$ ipython --no-banner

In [1]: import numpy as np

In [2]: np.set_printoptions(precision=2, suppress=True, linewidth=100, sign=" ")

In [3]: feats = np.load("run4.npy")

In [4]: print(feats)
[[ -8.92 -10.1   -5.01 -13.91]
 [ 11.06   9.11   3.12  13.6 ]
 [-17.17  -1.67   6.47  -7.78]
 [ -4.19  11.2   12.1   10.52]
 [ 15.67   5.17  -2.6   11.  ]
 [-12.52   7.8   12.9    3.98]
 [ 15.69   5.14  -2.63  10.98]
 [-14.89   5.67  12.06   0.87]
 [ -4.28 -11.32  -8.28 -13.6 ]
 [  2.79  11.5    9.14  13.28]
 [-16.61  -3.52   4.53  -9.56]
 [-13.28  -7.66  -0.77 -12.82]
 [ -8.45 -10.27  -5.39 -13.93]
 [ 11.61   8.8    2.58  13.46]
 [-15.73   4.57  11.46  -0.59]
 [  4.    11.36   8.45  13.55]
 [  7.25  10.66   6.3   13.93]
 [-10.62   8.99  13.09   5.91]
 [ -9.94   9.34  13.09   6.53]
 [ -3.33  11.34  11.83  10.97]
 [-10.51  -9.4   -3.63 -13.72]
 [  3.77 -11.27 -11.98 -10.74]
 [  5.46 -10.93 -12.45  -9.79]
 [ -1.37  11.55  11.11  11.88]
 [ -5.2   10.99  12.38   9.94]
 [-15.76  -5.05   2.75 -10.89]
 [-16.9   -2.74   5.38  -8.83]
 [-13.21   7.28  12.75   3.18]
 [-11.3   -8.97  -2.88 -13.54]
 [ 17.29   0.6   -7.5    6.67]
 [  2.76  11.51   9.15  13.27]]

In [5]: t3 = np.stack([feats, -2 * feats, feats[::-1]])

In [6]: print(np.einsum("bij,cij->bc", t3, t3))
[[ 12400.   -24800.     1488.62]
 [-24800.    49600.    -2977.24]
 [  1488.62  -2977.24  12400.  ]]

In [7]: (t3 @ feats.T).shape
Out[7]: (3, 31, 31)

In [8]: np.linalg.matrix_rank(t3)
Out[8]: array([ 2,  2,  2])

In [9]: np.linalg.matrix_rank(t3.reshape(3, -1))
Out[9]: np.int64(2)

In [10]: cent = feats[[8, 20]].astype(float)

In [11]: for _ in range(3):
    ...:     labels = np.linalg.norm(feats[:, None] - cent, axis=-1).argmin(axis=1)
    ...:     cent = np.array([feats[labels == j].mean(axis=0) for j in range(2)])
    ...: 

In [12]: labels
Out[12]: 
array([ 1,  0,  1,  1,  0,  1,  0,  1,  1,  1,  1,  1,  1,  0,  1,  0,  0,  1,  1,  1,  1,  0,  0,
        1,  1,  1,  1,  1,  1,  0,  1])

In [13]: np.bincount(labels)
Out[13]: array([  9,  22])

In [14]: cent[1] - cent[0]
Out[14]: array([-19.68,  -1.32,   7.96,  -8.27])

In [15]: cent
Out[15]: 
array([[10.2 ,  3.18, -1.86,  6.96],
       [-9.48,  1.87,  6.1 , -1.31]])

In [16]: Ac = feats - feats.mean(axis=0)

In [17]: Uu, sv, Vt = np.linalg.svd(Ac, full_matrices=False)

In [18]: sv.round(2) + 0
Out[18]: array([ 85.93,  62.74,   0.  ,   0.  ])

In [19]: np.searchsorted(np.cumsum(sv ** 2) / (sv ** 2).sum(), 0.9) + 1
Out[19]: np.int64(2)

In [20]: Vt[0] * np.sign(Vt[0, np.abs(Vt[0]).argmax()])
Out[20]: array([ 0.4 ,  0.52,  0.29,  0.7 ])

In [21]: t = np.radians(120)

In [22]: r_ = np.eye(4)

In [23]: r_[0, 0] = r_[1, 1] = np.cos(t)

In [24]: r_[0, 1], r_[1, 0] = -np.sin(t), np.sin(t)

In [25]: r_
Out[25]: 
array([[-0.5 , -0.87,  0.  ,  0.  ],
       [ 0.87, -0.5 ,  0.  ,  0.  ],
       [ 0.  ,  0.  ,  1.  ,  0.  ],
       [ 0.  ,  0.  ,  0.  ,  1.  ]])

In [26]: out = feats @ r_.T

In [27]: np.allclose(feats @ feats.T, out @ out.T)
Out[27]: True

In [28]: print(np.abs(out - feats).max(axis=0))
[ 28.    22.68   0.     0.  ]

In [29]: round(np.linalg.det(r_), 2), np.round(np.trace(r_), 2)
Out[29]: (np.float64(1.0), np.float64(1.0))

In [30]: u, g = feats[28], feats[5]

In [31]: np.round(u @ g, 2)
Out[31]: np.float64(-19.54)

In [32]: u @ u
Out[32]: np.float64(400.0)

In [33]: pr = (u @ g) / (u @ u) * u

In [34]: pr
Out[34]: array([ 0.55,  0.44,  0.14,  0.66])

In [35]: round(np.linalg.norm(u + g) ** 2 + np.linalg.norm(u - g) ** 2, 2)
Out[35]: np.float64(1600.0)

In [36]: g - pr
Out[36]: array([-13.08,   7.36,  12.76,   3.32])

In [37]: (g - pr) @ u
Out[37]: np.float64(0.0)

In [38]: K = np.load("sample6.npy")

In [39]: K
Out[39]: 
array([[ 4,  1,  0,  0],
       [ 0,  7,  0,  0],
       [ 0,  0,  4,  1],
       [ 0,  0,  0,  7]])

In [40]: print((K - K.T) / 2)
[[ 0.   0.5  0.   0. ]
 [-0.5  0.   0.   0. ]
 [ 0.   0.   0.   0.5]
 [ 0.   0.  -0.5  0. ]]

In [41]: K @ K
Out[41]: 
array([[ 16,  11,   0,   0],
       [  0,  49,   0,   0],
       [  0,   0,  16,  11],
       [  0,   0,   0,  49]])

In [42]: np.linalg.matrix_power(K, 2)
Out[42]: 
array([[ 16,  11,   0,   0],
       [  0,  49,   0,   0],
       [  0,   0,  16,  11],
       [  0,   0,   0,  49]])

In [43]: np.allclose(K, K.T)
Out[43]: False

In [44]: np.round(np.linalg.det(K), 2)
Out[44]: np.float64(784.0)

In [45]: np.sort(np.linalg.eigvals(K))
Out[45]: array([ 4.,  4.,  7.,  7.])

In [46]: np.prod(np.diag(K)), round(np.linalg.det(K), 2)
Out[46]: (np.int64(784), np.float64(784.0))

In [47]: mat = np.loadtxt("data.csv", delimiter=",")

In [48]: mat
Out[48]: 
array([[ 0.5,  0.3, -0.1,  1.3, -0.8],
       [-1.1,  0.2,  0.2,  1.3,  1.5],
       [ 1. ,  1.5,  1.7, -0.5,  0.9],
       [-1.4, -1. ,  0. ,  2.5,  0.7]])

In [49]: x = np.array([1, 3, 3, 0, 2])

In [50]: mat @ np.ones(5)
Out[50]: array([ 1.2,  2.1,  4.6,  0.8])

In [51]: mat @ np.eye(5)[3]
Out[51]: array([ 1.3,  1.3, -0.5,  2.5])

In [52]: mat @ x
Out[52]: array([-0.5,  3.1, 12.4, -3. ])

In [53]: print(mat * x)
[[ 0.5  0.9 -0.3  0.  -1.6]
 [-1.1  0.6  0.6  0.   3. ]
 [ 1.   4.5  5.1 -0.   1.8]
 [-1.4 -3.   0.   0.   1.4]]

In [54]: (mat @ x).argmax()
Out[54]: np.int64(2)
